% python3 -q
>>> import numpy as np
>>> np.set_printoptions(precision=3, suppress=True, linewidth=100, floatmode="fixed")
>>> def tidy(a):
...     return np.round(a, 3) + 0
... 
>>> m1 = np.load("case9.npy")
>>> m1
array([[7, 5, 3, 7, 2, 9, 5, 3, 1, 3, 8],
       [8, 2, 5, 4, 3, 3, 0, 2, 2, 3, 6],
       [2, 8, 3, 4, 0, 5, 0, 1, 8, 1, 1],
       [8, 3, 7, 7, 7, 1, 7, 3, 8, 8, 3],
       [2, 5, 2, 4, 0, 2, 6, 6, 9, 2, 2],
       [1, 1, 9, 5, 9, 6, 5, 3, 0, 2, 9],
       [0, 3, 3, 4, 7, 1, 6, 1, 4, 1, 9],
       [2, 9, 1, 5, 9, 0, 6, 7, 4, 2, 6],
       [5, 4, 7, 2, 9, 9, 0, 8, 4, 6, 0],
       [0, 5, 2, 1, 3, 4, 5, 6, 0, 4, 2],
       [2, 4, 9, 8, 2, 5, 5, 8, 0, 8, 6]])
>>> rng = np.random.default_rng(86)
>>> labels = rng.permutation(11)
>>> labels
array([ 2,  7,  4,  1, 10,  6,  8,  5,  9,  0,  3])
>>> other = m1[labels][:, labels]
>>> np.allclose(other, m1)
False
>>> np.diag(other)
array([3, 7, 0, 2, 6, 6, 4, 6, 4, 7, 7])
>>> feats = np.load("run15.npy")
>>> feats
array([[ 0.610, -2.600, -1.640,  0.090, -0.350,  1.220, -0.220, -0.600, -0.590],
       [ 0.460,  5.000,  3.960,  1.520,  0.020, -1.390,  2.140,  1.620,  1.470],
       [-1.050,  3.510,  1.210, -1.310,  0.120, -3.170, -1.620,  0.480,  0.590],
       [ 1.320,  3.260,  0.670, -0.660,  2.000, -0.560,  2.490, -0.300,  1.230],
       [-2.930, -0.580,  1.290,  0.410, -2.410, -1.600, -3.830,  1.260, -0.900],
       [ 1.050,  0.630,  0.720,  0.910,  0.120,  0.620,  1.630,  0.240,  0.430]])
>>> # null space of dimension 5
>>> np.linalg.matrix_rank(feats, rtol=0.1)
np.int64(3)
>>> r = np.linalg.matrix_rank(feats)
>>> r
np.int64(4)
>>> N = np.linalg.svd(feats)[2][r:].T
>>> [int(np.linalg.matrix_rank(feats[:i])) for i in range(1, len(feats) + 1)]
[1, 2, 3, 4, 4, 4]
>>> [int(np.linalg.matrix_rank(np.delete(feats, i, axis=0))) for i in range(6)]
[4, 4, 4, 4, 4, 4]
>>> N.shape
(9, 5)
>>> Uu, sv, Vt = np.linalg.svd(feats)
>>> tidy(sv)
array([9.738, 7.422, 3.732, 0.652, 0.000, 0.000])
>>> other = Uu[:, :4] @ np.diag(sv[:4]) @ Vt[:4]
>>> np.linalg.matrix_rank(other)
np.int64(4)
>>> F = np.load("test7.npy")
>>> F
array([[-0.025, -0.034, -0.180,  0.004,  0.019,  1.088, -0.177,  9.002,  0.029,  0.013,  2.437],
       [-0.126,  0.002, -0.734, -0.006,  0.032, -1.104,  0.056,  1.682, -0.049, -0.042, -0.441],
       [ 0.026,  0.006, -0.671,  0.005,  0.002,  0.120, -0.024,  3.397,  0.002,  0.000, -0.715],
       [ 0.249, -0.002, -0.675, -0.001,  0.000,  0.307, -0.396, -1.768,  0.134,  0.032,  2.565],
       [ 0.014, -0.024,  0.223,  0.002, -0.012, -0.080,  0.098, -2.578, -0.005,  0.003, -6.592],
       [-0.171,  0.010,  0.970, -0.002,  0.007, -0.463, -0.598, -1.716, -0.060, -0.053, -2.284],
       [-0.082, -0.003,  0.095, -0.007, -0.005, -0.192,  0.030,  4.502, -0.046,  0.039,  5.653],
       [-0.025, -0.019,  0.962, -0.003,  0.026, -0.090,  0.367,  2.196, -0.009, -0.039, -2.558],
       [ 0.247,  0.006,  0.198,  0.003, -0.004, -0.449, -0.081,  3.637, -0.004, -0.032, -0.700],
       [-0.042, -0.010,  0.040, -0.001,  0.014,  0.089, -0.014, -4.872,  0.001, -0.006, -0.041],
       [ 0.071,  0.002,  0.718, -0.004,  0.000, -0.023, -0.260,  5.277, -0.040,  0.007, -2.044],
       [-0.085, -0.012,  1.921,  0.003,  0.000, -0.667,  0.107, -6.593, -0.048, -0.027, -1.604],
       [ 0.013,  0.003,  0.799, -0.001,  0.012, -0.983,  0.356, -0.621, -0.045, -0.013, -0.476],
       [ 0.143,  0.011, -1.312, -0.005,  0.012,  0.699,  0.154, -7.889, -0.061,  0.002, -1.531]])
>>> Uu, sv, Vt = np.linalg.svd(F, full_matrices=False)
>>> tidy(Uu.T @ F @ Vt.T)
array([[18.000,  0.000,  0.000,  0.000,  0.000,  0.000,  0.000,  0.000,  0.000,  0.000,  0.000],
       [ 0.000,  9.578,  0.000,  0.000,  0.000,  0.000,  0.000,  0.000,  0.000,  0.000,  0.000],
       [ 0.000,  0.000,  3.218,  0.000,  0.000,  0.000,  0.000,  0.000,  0.000,  0.000,  0.000],
       [ 0.000,  0.000,  0.000,  1.800,  0.000,  0.000,  0.000,  0.000,  0.000,  0.000,  0.000],
       [ 0.000,  0.000,  0.000,  0.000,  0.927,  0.000,  0.000,  0.000,  0.000,  0.000,  0.000],
       [ 0.000,  0.000,  0.000,  0.000,  0.000,  0.426,  0.000,  0.000,  0.000,  0.000,  0.000],
       [ 0.000,  0.000,  0.000,  0.000,  0.000,  0.000,  0.143,  0.000,  0.000,  0.000,  0.000],
       [ 0.000,  0.000,  0.000,  0.000,  0.000,  0.000,  0.000,  0.075,  0.000,  0.000,  0.000],
       [ 0.000,  0.000,  0.000,  0.000,  0.000,  0.000,  0.000,  0.000,  0.042,  0.000,  0.000],
       [ 0.000,  0.000,  0.000,  0.000,  0.000,  0.000,  0.000,  0.000,  0.000,  0.022,  0.000],
       [ 0.000,  0.000,  0.000,  0.000,  0.000,  0.000,  0.000,  0.000,  0.000,  0.000,  0.009]])
>>> np.allclose(Uu * sv @ Vt, F)
True
>>> tidy(np.cumsum(sv ** 2) / np.sum(sv ** 2))
array([0.753, 0.966, 0.990, 0.998, 1.000, 1.000, 1.000, 1.000, 1.000, 1.000, 1.000])
>>> tidy(np.sqrt((sv ** 2).sum())), tidy(np.linalg.norm(F))
(np.float64(20.746), np.float64(20.746))
>>> X = np.maximum(np.array([[0, 0],
...     [1, 1],
...     [1, 1],
...     [0, 2],
...     [2, 1],
...     [2, 1],
...     [1, 2],
...     [1, 1],
...     [1, 0],
...     [2, 0],
...     [0, 1],
...     [0, 2],
...     [1, 2],
...     [0, 1],
...     [2, 0],
...     [2, 1]]) @ np.array([[-1, 2, 0, 2, -2, 3], [-1, 2, 2, -3, 2, -2]]) + np.array([2, 8, 7, 0, 8, 4]), 0)
>>> X
array([[ 2,  8,  7,  0,  8,  4],
       [ 0, 12,  9,  0,  8,  5],
       [ 0, 12,  9,  0,  8,  5],
       [ 0, 12, 11,  0, 12,  0],
       [ 0, 14,  9,  1,  6,  8],
       [ 0, 14,  9,  1,  6,  8],
       [ 0, 14, 11,  0, 10,  3],
       [ 0, 12,  9,  0,  8,  5],
       [ 1, 10,  7,  2,  6,  7],
       [ 0, 12,  7,  4,  4, 10],
       [ 1, 10,  9,  0, 10,  2],
       [ 0, 12, 11,  0, 12,  0],
       [ 0, 14, 11,  0, 10,  3],
       [ 1, 10,  9,  0, 10,  2],
       [ 0, 12,  7,  4,  4, 10],
       [ 0, 14,  9,  1,  6,  8]])
>>> # rows 1 and 2 are equal
>>> Z = X[[2, 10]].astype(float)
>>> for _ in range(5):
...     labels = np.linalg.norm(X[:, None] - Z, axis=-1).argmin(axis=1)
...     Z = np.array([X[labels == j].mean(axis=0) for j in range(2)])
... 
>>> labels
array([1, 0, 0, 1, 0, 0, 1, 0, 0, 0, 1, 1, 1, 1, 0, 0])
>>> np.abs(Z[1] - Z[0]).argmax()
np.int64(5)
>>> labels = X[:, 1] > np.median(X[:, 1])
>>> r0 = X[labels].mean(axis=0) - X[~labels].mean(axis=0)
>>> tidy(r0)
array([-0.455,  2.909,  1.164, -0.309, -0.582,  1.455])
>>> tidy((((X - X.mean(axis=0)) @ r0 > 0) == labels).mean())
np.float64(0.688)
>>> labels.astype(int)
array([0, 0, 0, 0, 1, 1, 1, 0, 0, 0, 0, 0, 1, 0, 0, 1])
>>> ((X - X.mean(axis=0)) @ r0 > 0).astype(int)
array([0, 1, 1, 0, 1, 1, 1, 1, 0, 1, 0, 0, 1, 0, 1, 1])
>>> vec = np.array([3, 3, -5, -5, 0, -1, 0, 5, 0, -5, 5])
>>> rhs = m1 @ vec
>>> rhs
array([ 17,   7,  -5, -48,  19, -20,  18,  58, -17,  16, -42])
>>> tidy(np.linalg.solve(m1, m1[:, 5]))
array([0.000, 0.000, 0.000, 0.000, 0.000, 1.000, 0.000, 0.000, 0.000, 0.000, 0.000])
>>> tidy(np.linalg.solve(m1, -3 * rhs))
array([ -9.000,  -9.000,  15.000,  15.000,   0.000,   3.000,   0.000, -15.000,   0.000,  15.000,
       -15.000])
>>> Z = np.sign(np.array([[-1, -5, 1, -1], [1, 4, 5, 4], [-3, 5, -3, -4], [-4, -5, 1, 0]]))
>>> other = (np.tril(Z, -1) + np.eye(4)) @ (np.triu(Z, 1) + np.eye(4))
>>> w = np.array([4, 6, -4, 5])
>>> K = np.rint(other * w @ np.linalg.inv(other)) + 0
>>> K
array([[  4.000,  -6.000,  -1.000,  -5.000],
       [  0.000, -12.000,   0.000, -16.000],
       [  2.000, -14.000,   7.000, -15.000],
       [  0.000,   8.000,   0.000,  12.000]])
>>> vec = np.array([-3, -3, 1, -1])
>>> rhs = K @ vec
>>> rhs
array([ 10.000,  52.000,  58.000, -36.000])
>>> tidy(np.linalg.solve(K.T, K[3]))
array([0.000, 0.000, 0.000, 1.000])
>>> tidy(np.linalg.solve(K, -3 * rhs))
array([ 9.000,  9.000, -3.000,  3.000])
>>> tidy(np.linalg.solve(K, K[:, 1]))
array([0.000, 1.000, 0.000, 0.000])
>>> tidy(np.linalg.solve(K, rhs))
array([-3.000, -3.000,  1.000, -1.000])
>>> labels = rng.permutation(4)
>>> other = K[:, labels] * rng.choice([-1, 1], 4)
>>> other
array([[  5.000,  -1.000,  -4.000,  -6.000],
       [ 16.000,   0.000,  -0.000, -12.000],
       [ 15.000,   7.000,  -2.000, -14.000],
       [-12.000,   0.000,  -0.000,   8.000]])
>>> Uu, _, Vt = np.linalg.svd(K.T @ other)
>>> tidy(Uu @ Vt)
array([[ 0.000,  0.000, -1.000,  0.000],
       [ 0.000,  0.000,  0.000,  1.000],
       [ 0.000,  1.000,  0.000,  0.000],
       [-1.000,  0.000,  0.000,  0.000]])
>>> w, V = np.linalg.eig(K)
>>> tidy(np.sort(np.linalg.eigvals(np.linalg.inv(K))))
array([-0.250,  0.167,  0.200,  0.250])
>>> np.prod(w)
np.float64(-480.0)
>>> tidy(np.sort(np.linalg.eigvals(K.T)))
array([-4.000,  4.000,  5.000,  6.000])
>>> tidy(np.sort(np.linalg.eigvals(K @ K)))
array([16.000, 16.000, 25.000, 36.000])
>>> q, V = np.linalg.qr(K[:, :2])[0], np.linalg.qr(K[:, 2:])[0]
>>> sv = np.linalg.svd(q.T @ V, compute_uv=False)
>>> tidy(sv)
array([0.999, 0.058])
>>> tidy(np.degrees(np.arccos(sv.clip(0, 1))))
array([ 2.353, 86.669])
>>> tidy(np.linalg.norm(q @ q.T - V @ V.T, 2))
np.float64(0.998)
